% ipython --no-banner

In [1]: import numpy as np

In [2]: from numpy import linalg as LA

In [3]: np.set_printoptions(precision=3, suppress=True, linewidth=200)

In [4]: def tidy(a):
   ...:     return np.round(a, 3) + 0
   ...: 

In [5]: X = np.array([[1, 0, 1, -1], [1, 1, 1, -1], [0, 1, 0, 0]])

In [6]: # column 2 repeats column 0

In [7]: def softmax(z):
   ...:     e = np.exp(z - z.max(axis=-1, keepdims=True))
   ...:     return e / e.sum(axis=-1, keepdims=True)
   ...: 

In [8]: softmax(X).sum(axis=1)
Out[8]: array([1., 1., 1.])

In [9]: S = X @ X.T / np.sqrt(4)

In [10]: softmax(S).round(6).argmax(axis=1)
Out[10]: array([0, 1, 1])

In [11]: tidy(softmax(S)[1] @ X)
Out[11]: array([ 0.878,  0.669,  0.878, -0.878])

In [12]: Y = X / LA.norm(X, axis=1)
---------------------------------------------------------------------------
ValueError                                Traceback (most recent call last)
Cell In[12], line 1
----> 1 Y = X / LA.norm(X, axis=1)

ValueError: operands could not be broadcast together with shapes (3,4) (3,) 

In [13]: Y = X / LA.norm(X, axis=1, keepdims=True)

In [14]: G = Y @ Y.T

In [15]: (np.abs(G) > 0.9).astype(int)
Out[15]: 
array([[1, 0, 0],
       [0, 1, 0],
       [0, 0, 1]])

In [16]: tidy(G)
Out[16]: 
array([[1.   , 0.866, 0.   ],
       [0.866, 1.   , 0.5  ],
       [0.   , 0.5  , 1.   ]])

In [17]: G[2]
Out[17]: array([0. , 0.5, 1. ])

In [18]: np.argwhere(np.triu(np.abs(G) > 0.95, 1))
Out[18]: array([], shape=(0, 2), dtype=int64)

In [19]: tidy(LA.norm(Y, axis=1))
Out[19]: array([1., 1., 1.])

In [20]: r = LA.matrix_rank(G)

In [21]: r
Out[21]: np.int64(2)

In [22]: N = LA.svd(G)[2][r:].T

In [23]: tidy(N @ N.T)
Out[23]: 
array([[ 0.375, -0.433,  0.217],
       [-0.433,  0.5  , -0.25 ],
       [ 0.217, -0.25 ,  0.125]])

In [24]: [int(LA.matrix_rank(np.delete(G, i, axis=0))) for i in range(3)]
Out[24]: [2, 2, 2]

In [25]: np.allclose(G @ N, 0)
Out[25]: True

In [26]: tidy(N[:, 0] / N[np.abs(N[:, 0]).round(6).argmax(), 0])
Out[26]: array([-0.866,  1.   , -0.5  ])

In [27]: [int(LA.matrix_rank(G[:i])) for i in range(1, len(G) + 1)]
Out[27]: [1, 2, 2]

In [28]: Y = np.array([[0], [-2]])

In [29]: A = np.block([[np.zeros((2, 2)), Y], [Y.T, np.zeros((1, 1))]])

In [30]: A
Out[30]: 
array([[ 0.,  0.,  0.],
       [ 0.,  0., -2.],
       [ 0., -2.,  0.]])

In [31]: # rank 2

In [32]: G = A.T @ A

In [33]: np.allclose(G, G.T)
Out[33]: True

In [34]: np.trace(G), (A ** 2).sum()
Out[34]: (np.float64(8.0), np.float64(8.0))

In [35]: tidy(LA.eigvalsh(G)[::-1])
Out[35]: array([4., 4., 0.])

In [36]: np.diag(G)
Out[36]: array([0., 4., 4.])

In [37]: (A @ A.T).shape
Out[37]: (3, 3)
